% python3 -q
>>> import numpy as np
>>> np.set_printoptions(suppress=True, linewidth=160)
>>> rnd = lambda a: np.round(a, 2) + 0
>>> F = np.load("a.npy")
>>> F
array([[-0.05, -3.53, -2.1 , -4.57],
       [-1.8 , -2.78,  2.13,  2.15],
       [-1.25, -4.46, -2.17, -4.37],
       [ 0.18, -0.78,  4.05,  4.09],
       [ 1.43, -0.79,  3.94,  2.72],
       [-1.13, -0.96,  5.27,  6.44],
       [-1.24, -3.31,  1.48,  0.41],
       [-0.66, -2.  ,  4.28,  3.95],
       [-3.47, -5.44, -0.75, -1.72],
       [ 1.48, -0.43,  6.03,  5.12],
       [-0.58, -3.84, -0.73, -2.99],
       [-0.14, -2.27,  1.2 ,  0.06],
       [-1.97, -2.81,  4.1 ,  4.26],
       [-1.02, -2.22,  1.56,  1.35],
       [-1.  , -3.33,  0.35, -0.98],
       [ 0.24, -2.47, -0.31, -2.03],
       [-1.08, -1.88,  3.21,  3.4 ],
       [ 0.3 , -0.41,  7.88,  8.17],
       [ 0.11, -0.83,  3.8 ,  3.87],
       [ 1.43, -0.64,  1.85,  0.78],
       [-1.47, -1.64,  3.  ,  3.83],
       [-1.23, -2.2 ,  2.43,  2.46],
       [ 1.43, -0.96,  3.03,  1.64],
       [ 0.22, -1.79,  1.84,  0.83],
       [-0.31, -2.23,  2.61,  1.7 ],
       [-0.26, -0.48,  2.65,  3.43]])
>>> Xc = F - F.mean(axis=0)
>>> U, s, vt = np.linalg.svd(Xc, full_matrices=False)
>>> rnd(Xc.mean(axis=0))
array([0., 0., 0., 0.])
>>> rnd(s ** 2 / (s ** 2).sum())
array([0.89, 0.1 , 0.01, 0.  ])
>>> np.linalg.matrix_rank(Xc)
np.int64(4)
>>> rnd(s)
array([20.38,  6.87,  2.45,  0.01])
>>> np.linalg.cond(F) > 100
np.False_
>>> round(np.log10(np.linalg.cond(F)))
2
>>> Y = np.c_[F[:, :3] @ np.array([[2, 0, 0], [-1, 1, -2], [1, -1, 2]]), np.array([0, 1, -2, 1, 1, -2, -3, 0, 1, 0, 1, 2, 1, 2, 1, 0, 0, 0, 1, 2, -1, 3, 0, -2, -1, 1])]
>>> rnd(Y)
array([[ 1.33, -1.43,  2.86,  0.  ],
       [ 1.31, -4.91,  9.82,  1.  ],
       [-0.21, -2.29,  4.58, -2.  ],
       [ 5.19, -4.83,  9.66,  1.  ],
       [ 7.59, -4.73,  9.46,  1.  ],
       [ 3.97, -6.23, 12.46, -2.  ],
       [ 2.31, -4.79,  9.58, -3.  ],
       [ 4.96, -6.28, 12.56,  0.  ],
       [-2.25, -4.69,  9.38,  1.  ],
       [ 9.42, -6.46, 12.92,  0.  ],
       [ 1.95, -3.11,  6.22,  1.  ],
       [ 3.19, -3.47,  6.94,  2.  ],
       [ 2.97, -6.91, 13.82,  1.  ],
       [ 1.74, -3.78,  7.56,  2.  ],
       [ 1.68, -3.68,  7.36,  1.  ],
       [ 2.64, -2.16,  4.32,  0.  ],
       [ 2.93, -5.09, 10.18,  0.  ],
       [ 8.89, -8.29, 16.58,  0.  ],
       [ 4.85, -4.63,  9.26,  1.  ],
       [ 5.35, -2.49,  4.98,  2.  ],
       [ 1.7 , -4.64,  9.28, -1.  ],
       [ 2.17, -4.63,  9.26,  3.  ],
       [ 6.85, -3.99,  7.98,  0.  ],
       [ 4.07, -3.63,  7.26, -2.  ],
       [ 4.22, -4.84,  9.68, -1.  ],
       [ 2.61, -3.13,  6.26,  1.  ]])
>>> np.linalg.matrix_rank(Y)
np.int64(3)
>>> rnd(np.linalg.norm(np.linalg.qr(F)[0].T @ Y, axis=0) ** 2 / ((Y ** 2).sum(axis=0) + 1e-12))
array([1.  , 1.  , 1.  , 0.07])
>>> rnd(np.linalg.norm(Y - F @ np.linalg.lstsq(F, Y)[0], axis=0))
array([0.  , 0.  , 0.  , 7.01])
